$ python -q
>>> import numpy as np
>>> import numpy.linalg as la
>>> np.set_printoptions(precision=2, suppress=True, linewidth=160, sign=" ")
>>> M = np.array([[1.0, 0.7, 0.49, 0.34],
...     [0.7, 1.0, 0.7, 0.49],
...     [0.49, 0.7, 1.0, 0.7],
...     [0.34, 0.49, 0.7, 1.0]])
>>> # symmetric
>>> rng = np.random.default_rng(5733)
>>> z = rng.permutation(4)
>>> z
array([ 0,  3,  1,  2])
>>> other = M[z][:, z]
>>> print(np.round(la.det(other), 2), round(float(la.det(M[z])), 2))
0.13 0.13
>>> ev, V = la.eigh(M)
>>> np.round(V.T @ M @ V, 2) + 0
array([[ 0.2 ,  0.  ,  0.  ,  0.  ],
       [ 0.  ,  0.32,  0.  ,  0.  ],
       [ 0.  ,  0.  ,  0.76,  0.  ],
       [ 0.  ,  0.  ,  0.  ,  2.72]])
>>> ev.sum(), np.trace(M)
(np.float64(4.0), np.float64(4.0))
>>> ev
array([ 0.2 ,  0.32,  0.76,  2.72])
>>> np.unique(ev.round(6) + 0, return_counts=True)[1]
array([ 1,  1,  1,  1])
>>> np.abs(V[:, -1])
array([ 0.46,  0.54,  0.54,  0.46])
>>> la.svd(M, compute_uv=False)
array([ 2.72,  0.76,  0.32,  0.2 ])
>>> E = np.array([[6, 3, 5, 4, 4, 5, 2, 4],
...     [3, 0, 2, 5, 3, 3, 4, 4],
...     [5, 2, 6, 1, 3, 1, 3, 6],
...     [4, 5, 1, 4, 3, 2, 4, 2],
...     [4, 3, 3, 3, 2, 3, 4, 3],
...     [5, 3, 1, 2, 3, 4, 0, 3],
...     [2, 4, 3, 4, 4, 0, 6, 2],
...     [4, 4, 6, 2, 3, 3, 2, 6]])
>>> # symmetric, so the eigenvalues are real
>>> la.norm(E, axis=1)
array([ 12.12,   9.38,  11.  ,   9.54,   9.  ,   8.54,  10.05,  11.4 ])
>>> round(float(la.norm(E, 2)), 2)
26.74
>>> la.norm(E, axis=0)
array([ 12.12,   9.38,  11.  ,   9.54,   9.  ,   8.54,  10.05,  11.4 ])
>>> round(la.norm(E[6], 1), 2), round(la.norm(E[6], np.inf), 2)
(np.float64(25.0), np.float64(6.0))
>>> round(float(la.norm(E, 1)), 2), round(la.norm(E, np.inf), 2)
(33.0, np.float64(33.0))
>>> z = rng.permutation(8)
>>> z
array([ 2,  7,  5,  6,  0,  4,  3,  1])
>>> other = E[z][:, z]
>>> print(round(la.det(other), 2), round(float(la.det(E[z])), 2))
-15920.0 15920.0
>>> np.allclose(other, E)
False
>>> print(np.sort(np.abs(la.eigvals(other))))
[  0.53   1.69   1.7    2.1    4.34   5.9    7.27  26.74]
>>> W = np.array([[-4, 1, 2, 2, -5, -1],
...     [-5, -7, -9, 0, 3, 4],
...     [-1, -5, 2, -8, -6, 3],
...     [7, 3, 3, -2, -4, -8],
...     [-2, -6, 4, -7, 0, -7],
...     [2, 3, -9, 9, -3, -8],
...     [2, 2, 3, -4, -4, -1],
...     [-7, 6, 8, -6, -2, 8]])
>>> c = np.array([2, 0, 1, 2, -2, -2])
>>> act = np.maximum(E @ W + c, 0)
>>> (act > 0).mean(axis=0)
array([ 0.12,  0.12,  0.75,  0.  ,  0.  ,  0.25])
>>> act
array([[  0,   0,  17,   0,   0,   0],
       [  3,  31,  55,   0,   0,   0],
       [  0,   0,  68,   0,   0,  27],
       [  0,   0,   0,   0,   0,   0],
       [  0,   0,  14,   0,   0,   0],
       [  0,   0,   0,   0,   0,   0],
       [  0,   0,  37,   0,   0,   0],
       [  0,   0,  30,   0,   0,  13]])
>>> la.matrix_rank(act)
np.int64(3)
>>> cent = np.array([[-1, -1], [0, 1], [-1, -1], [0, -3], [-3, 3], [3, -3]])
>>> W @ cent
array([[ 14, -15],
       [ 17,   4],
       [ 26,  -9],
       [-22,  11],
       [-23,  34],
       [ -8,  -2],
       [  4,   0],
       [ 29,  -7]])
>>> U, sigma, Vt = la.svd(act)
>>> sigma.round(2) + 0
array([ 105.7 ,   30.73,   12.39,    0.  ,    0.  ,    0.  ])
>>> other = U[:, :3] @ np.diag(sigma[:3]) @ Vt[:3]
>>> np.round(la.norm(act - other) / la.norm(act), 2)
np.float64(0.0)
>>> other = E + rng.integers(-2, 3, (8, 1)) @ rng.integers(-2, 3, (1, 8))
>>> other
array([[ 6,  3,  7,  4,  4,  9,  6,  8],
       [ 3,  0,  0,  5,  3, -1,  0,  0],
       [ 5,  2,  5,  1,  3, -1,  1,  4],
       [ 4,  5,  2,  4,  3,  4,  6,  4],
       [ 4,  3,  1,  3,  2, -1,  0, -1],
       [ 5,  3,  2,  2,  3,  6,  2,  5],
       [ 2,  4,  1,  4,  4, -4,  2, -2],
       [ 4,  4,  5,  2,  3,  1,  0,  4]])
>>> np.round(la.svd(other - E, compute_uv=False), 2) + 0
array([ 16.12,   0.  ,   0.  ,   0.  ,   0.  ,   0.  ,   0.  ,   0.  ])
>>> print(np.abs(other - E).sum(axis=1))
[ 14  14   7   7  14   7  14   7]
>>> other - E
array([[ 0,  0,  2,  0,  0,  4,  4,  4],
       [ 0,  0, -2,  0,  0, -4, -4, -4],
       [ 0,  0, -1,  0,  0, -2, -2, -2],
       [ 0,  0,  1,  0,  0,  2,  2,  2],
       [ 0,  0, -2,  0,  0, -4, -4, -4],
       [ 0,  0,  1,  0,  0,  2,  2,  2],
       [ 0,  0, -2,  0,  0, -4, -4, -4],
       [ 0,  0, -1,  0,  0, -2, -2, -2]])
>>> K = np.array([[5, -1, 1, 2, -3, -4, -4, -3],
...     [-5, -3, 2, 5, -4, -4, 0, -5],
...     [-5, 5, -4, 1, -4, -4, 0, 5],
...     [-5, -3, 2, 5, -4, -4, 0, -5],
...     [3, -5, -5, 3, 4, -4, 4, -5],
...     [-1, -1, -2, -2, -3, -5, -5, -1],
...     [4, 0, -2, -3, -3, -4, 4, -2],
...     [1, -2, 5, 3, -1, -2, 4, -2]])
>>> # rank 7
>>> U, sigma, Vt = la.svd(K)
>>> np.argmax(sigma[:-1] / (sigma[1:] + 1e-6)) + 1
np.int64(7)
>>> sigma.round(2) + 0
array([ 17.49,  13.9 ,  11.19,   9.33,   7.53,   4.55,   2.27,   0.  ])
>>> other = U[:, :7] @ np.diag(sigma[:7]) @ Vt[:7]
>>> print(np.round(np.abs(K - other).max(), 2))
0.0
>>> round(float(la.norm(K - other) / la.norm(K)), 2)
0.0
>>> print(la.matrix_rank(other))
7
>>> la.matrix_rank(K, rtol=0.05)
np.int64(7)
>>> np.round(la.norm(K - other, 2), 2), np.round(sigma[7], 2)
(np.float64(0.0), np.float64(0.0))
